>>> import numpy as np
>>> import numpy.linalg as la
>>> np.set_printoptions(precision=1, suppress=True, linewidth=120)
>>> tidy = lambda a: np.round(a, 1) + 0
>>> feats = np.array([[0.4, 0.0, -0.7],
...     [-0.7, 1.5, -1.9],
...     [-1.5, -0.4, 0.1],
...     [0.9, -0.4, -0.9]])
>>> rng = np.random.default_rng(62)
>>> feats[3] = feats[0] + 0.1 * rng.normal(size=3)
>>> tidy(feats)
array([[ 0.4,  0. , -0.7],
       [-0.7,  1.5, -1.9],
       [-1.5, -0.4,  0.1],
       [ 0.3, -0.1, -0.7]])
>>> O, evecs = la.qr(feats[:, :1])[0], la.qr(feats[:, 1:])[0]
>>> sigma = la.svd(O.T @ evecs, compute_uv=False)
>>> tidy(la.norm(O @ O.T - evecs @ evecs.T, 2))
np.float64(1.0)
>>> tidy(sigma)
array([0.2])
>>> (sigma > 0.9).sum()
np.int64(0)
>>> lab = rng.permutation(3)
>>> other = feats[:, lab] * rng.choice([-1, 1], 3)
>>> tidy(other)
array([[-0.4, -0.7,  0. ],
       [ 0.7, -1.9,  1.5],
       [ 1.5,  0.1, -0.4],
       [-0.3, -0.7, -0.1]])
>>> left, _, vt = la.svd(feats.T @ other)
>>> tidy(la.lstsq(feats, other)[0])
array([[-1.,  0.,  0.],
       [ 0.,  0.,  1.],
       [ 0.,  1.,  0.]])
>>> blk = np.stack([other, -1 * other, other[::-1]])
>>> blk.shape
(3, 4, 3)
>>> tidy(blk.sum(axis=0))
array([[-0.3, -0.7, -0.1],
       [ 1.5,  0.1, -0.4],
       [ 0.7, -1.9,  1.5],
       [-0.4, -0.7,  0. ]])
>>> m1 = np.loadtxt("x.csv", delimiter=",")
>>> m1
array([[4., 1.],
       [1., 4.]])
>>> tidy(la.det(2 * m1)), tidy(la.det(m1))
(np.float64(60.0), np.float64(15.0))
>>> np.poly(m1)
array([ 1., -8., 15.])
>>> tidy(la.det(m1.T))
np.float64(15.0)
>>> np.kron(np.eye(2, dtype=int), m1)
array([[4., 1., 0., 0.],
       [1., 4., 0., 0.],
       [0., 0., 4., 1.],
       [0., 0., 1., 4.]])
>>> tidy(la.eigvals(m1).sum().real)
np.float64(8.0)
>>> np.einsum("ii->", m1)
np.float64(8.0)
>>> tidy(la.eigvals(m1))
array([5., 3.])
>>> m1[0] @ m1[1]
np.float64(8.0)
>>> tidy(la.norm(m1, axis=1))
array([4.1, 4.1])
>>> tidy(la.norm(m1, axis=0))
array([4.1, 4.1])
>>> tidy(la.norm(m1, "nuc"))
np.float64(8.0)
>>> O, evecs = la.qr(m1[:, :1])[0], la.qr(m1[:, 1:])[0]
>>> sigma = la.svd(O.T @ evecs, compute_uv=False)
>>> tidy(sigma)
array([0.5])
>>> tidy(np.degrees(np.arccos(sigma.clip(0, 1))))
array([61.9])
>>> F = np.loadtxt("block14.csv", delimiter=",")
>>> F
array([[-1.,  0.,  1.,  0.],
       [ 3.,  4.,  5.,  4.],
       [ 2.,  3.,  4.,  3.]])
>>> w1 = np.array([[0, 1, -1], [0, 2, -1], [2, -1, -2], [0, -2, 1]])
>>> c = np.array([0, 1, -3])
>>> hid = np.maximum(F @ w1 + c, 0)
>>> hid
array([[ 2.,  0.,  0.],
       [10.,  0.,  0.],
       [ 8.,  0.,  0.]])
>>> (hid > 0).mean(axis=0)
array([1., 0., 0.])
>>> Z = np.array([[-1, 1, 1], [2, 1, 0], [2, 1, 1]])
>>> (hid @ Z).round(6).argmax(axis=1)
array([1, 1, 1])
>>> w1 @ Z
array([[ 0,  0, -1],
       [ 2,  1, -1],
       [-8, -1,  0],
       [-2, -1,  1]])
>>> hid @ Z
array([[ -2.,   2.,   2.],
       [-10.,  10.,  10.],
       [ -8.,   8.,   8.]])
>>> rk = la.matrix_rank(hid)
>>> rk
np.int64(1)
>>> null = la.svd(hid)[2][rk:].T
>>> null.shape
(3, 2)
>>> np.allclose(hid @ null, 0)
True
>>> null @ null.T
array([[0., 0., 0.],
       [0., 1., 0.],
       [0., 0., 1.]])
>>> [int(la.matrix_rank(hid[:, :j + 1])) for j in range(3)]
[1, 1, 1]
>>> la.matrix_rank(hid.T @ hid), la.matrix_rank(hid @ hid.T)
(np.int64(1), np.int64(1))
>>> other = F / np.sqrt((F ** 2).mean(axis=1, keepdims=True))
>>> F - F.mean(axis=1, keepdims=True)
array([[-1.,  0.,  1.,  0.],
       [-1.,  0.,  1.,  0.],
       [-1.,  0.,  1.,  0.]])
